In [1]: import numpy as np

In [2]: np.set_printoptions(suppress=True, linewidth=200)

In [3]: A = np.load("data.npy")

In [4]: A
Out[4]: 
array([[5., 0.],
       [0., 1.]])

In [5]: rng = np.random.default_rng(35304)

In [6]: z = rng.permutation(2)

In [7]: B = A[:, z] * rng.choice([-1, 1], 2)

In [8]: B
Out[8]: 
array([[-0.,  5.],
       [-1.,  0.]])

In [9]: U, _, vt = np.linalg.svd(A.T @ B)

In [10]: U @ vt
Out[10]: 
array([[ 0.,  1.],
       [-1.,  0.]])

In [11]: low = np.linalg.cholesky(A)

In [12]: np.round(np.diag(low) ** 2, 2)
Out[12]: array([5., 1.])

In [13]: A / np.sqrt(np.outer(np.diag(A), np.diag(A)))
Out[13]: 
array([[1., 0.],
       [0., 1.]])

In [14]: E = np.loadtxt("case19.csv", delimiter=",")

In [15]: E
Out[15]: 
array([[ -5.,   2.,   0.,  -3.],
       [ -4.,   0.,   1.,  -1.],
       [ -3.,  -5.,   5.,   0.],
       [  2., -10.,   7.,   4.],
       [  6.,  -5.,   7.,  -1.],
       [  7.,   0.,   6.,   1.],
       [  6.,   1.,   9.,  -4.],
       [  8.,  -1.,   8.,   0.],
       [ 10.,   1.,   4.,   1.],
       [ 11.,   3.,   4.,  -3.],
       [ 14.,   3.,   8.,  -3.],
       [ 17.,   1.,   3.,  -1.],
       [ 16.,  -3.,   6.,   2.],
       [ 13.,  -8.,   7.,   6.],
       [ 12., -11.,   8.,   7.],
       [ 13., -13.,  11.,   3.],
       [  9., -13.,  12.,   1.],
       [  6.,  -8.,  15.,   2.],
       [  3., -13.,  16.,  -3.],
       [  7., -16.,  21.,   0.],
       [  8., -18.,  18.,  -3.],
       [  4., -16.,  20.,  -4.],
       [  2., -17.,  25.,  -2.],
       [  5., -19.,  24.,  -1.],
       [  0., -23.,  29.,   0.],
       [ -2., -28.,  27.,   0.],
       [ -1., -33.,  29.,   1.],
       [  1., -36.,  33.,   3.]])

In [16]: B = E / np.sqrt((E ** 2).mean(axis=1, keepdims=True))

In [17]: np.round(np.linalg.norm(B, axis=1), 2)
Out[17]: array([2., 2., 2., 2., 2., 2., 2., 2., 2., 2., 2., 2., 2., 2., 2., 2., 2., 2., 2., 2., 2., 2., 2., 2., 2., 2., 2., 2.])

In [18]: basis = E[[9, 26]].astype(float)

In [19]: for _ in range(6):
    ...:     z = np.linalg.norm(E[:, None] - basis, axis=-1).argmin(axis=1)
    ...:     basis = np.array([E[z == j].mean(axis=0) for j in range(2)])
    ...: 

In [20]: z
Out[20]: array([0, 0, 0, 0, 0, 0, 0, 0, 0, 0, 0, 0, 0, 0, 0, 0, 0, 0, 1, 1, 1, 1, 1, 1, 1, 1, 1, 1])

In [21]: np.abs(basis[1] - basis[0]).argmax()
Out[21]: np.int64(1)

In [22]: np.round(basis[1] - basis[0], 2)
Out[22]: array([ -4.97, -18.23,  17.48,  -1.51])

In [23]: basis.round(2)
Out[23]: 
array([[  7.67,  -3.67,   6.72,   0.61],
       [  2.7 , -21.9 ,  24.2 ,  -0.9 ]])

In [24]: hat = E @ np.linalg.solve(E.T @ E, E.T)

In [25]: round(np.trace(hat), 2)
Out[25]: np.float64(4.0)

In [26]: np.round(hat @ E[:, 1], 2) + 0
Out[26]: array([  2.,   0.,  -5., -10.,  -5.,   0.,   1.,  -1.,   1.,   3.,   3.,   1.,  -3.,  -8., -11., -13., -13.,  -8., -13., -16., -18., -16., -17., -19., -23., -28., -33., -36.])

In [27]: np.round(np.linalg.eigvalsh(hat), 2) + 0
Out[27]: array([0., 0., 0., 0., 0., 0., 0., 0., 0., 0., 0., 0., 0., 0., 0., 0., 0., 0., 0., 0., 0., 0., 0., 0., 1., 1., 1., 1.])

In [28]: D = np.linalg.norm(E[:, None] - E[None], axis=-1)

In [29]: np.linalg.matrix_rank(D ** 2)
Out[29]: np.int64(6)

In [30]: D[14].round(6).argsort(kind="stable")[:4]
Out[30]: array([14, 13, 15, 16])

In [31]: D.shape
Out[31]: (28, 28)

In [32]: (D + 1e9 * np.eye(28)).round(6).argmin(axis=1)
Out[32]: array([ 1,  0,  1,  4,  7,  7,  7,  5,  5,  8,  9, 12, 11, 14, 13, 16, 15, 16, 21, 20, 19, 20, 23, 22, 25, 26, 25, 26])

In [33]: D.mean(axis=1).argmax()
Out[33]: np.int64(27)

In [34]: np.flatnonzero(D[14] < D.mean() / 2)
Out[34]: array([13, 14, 15, 16])

In [35]: x = np.array([-2, -4, 9, 7])

In [36]: y = E @ x

In [37]: np.round(np.linalg.pinv(E) @ E, 2) + 0
Out[37]: 
array([[1., 0., 0., 0.],
       [0., 1., 0., 0.],
       [0., 0., 1., 0.],
       [0., 0., 0., 1.]])

In [38]: y = y + 0.02 * rng.normal(size=28)

In [39]: y.round(2)
Out[39]: 
array([-19.01,  10.03,  71.  , 126.97,  63.98,  47.02,  37.  ,  60.  ,  18.98, -19.02,  11.01, -17.97,  47.98, 111.01, 141.  , 145.99, 149.02, 169.  , 169.  , 238.99, 197.01, 208.  , 274.98, 275.06,
       353.02, 359.01, 402.  , 460.02])

In [40]: b, *_ = np.linalg.lstsq(E, y)

In [41]: round(np.linalg.norm(y - E @ b), 2)
Out[41]: np.float64(0.1)

In [42]: np.round(E.T @ (y - E @ b), 2) + 0
Out[42]: array([0., 0., 0., 0.])

In [43]: data = np.loadtxt("a.csv", delimiter=",")

In [44]: data.round(2)
Out[44]: 
array([[-1.05,  0.09,  2.6 ,  0.9 ,  0.54],
       [-1.81,  0.76,  1.61,  0.4 ,  1.55],
       [-0.29,  0.71, -2.55, -1.07,  0.87],
       [ 1.9 , -0.89, -1.25, -0.24, -1.72],
       [ 0.49,  0.28, -2.75, -1.04,  0.09],
       [-0.09, -0.51,  2.7 ,  1.08, -0.5 ],
       [-0.33, -0.38,  2.75,  1.06, -0.25],
       [-0.21,  0.67, -2.59, -1.08,  0.79],
       [ 1.4 , -1.15,  1.4 ,  0.76, -1.78],
       [ 1.94, -1.  , -0.88, -0.08, -1.85],
       [ 0.33,  0.38, -2.75, -1.06,  0.26],
       [-1.43,  1.15, -1.35, -0.75,  1.8 ],
       [-1.53,  0.47,  2.18,  0.66,  1.13],
       [ 1.89, -1.16,  0.03,  0.28, -2.  ],
       [ 0.28, -0.71,  2.56,  1.07, -0.85],
       [-1.49,  0.44,  2.22,  0.69,  1.08],
       [-1.03,  1.03, -1.94, -0.93,  1.51],
       [ 1.16, -0.17, -2.54, -0.86, -0.67],
       [ 1.79, -1.19,  0.46,  0.44, -1.99],
       [ 1.88, -0.86, -1.34, -0.27, -1.69]])

In [45]: r0 = np.array([2, 2])

In [46]: np.round(np.polyval(r0, data[9]), 2)
Out[46]: array([ 5.89,  0.01,  0.23,  1.83, -1.71])
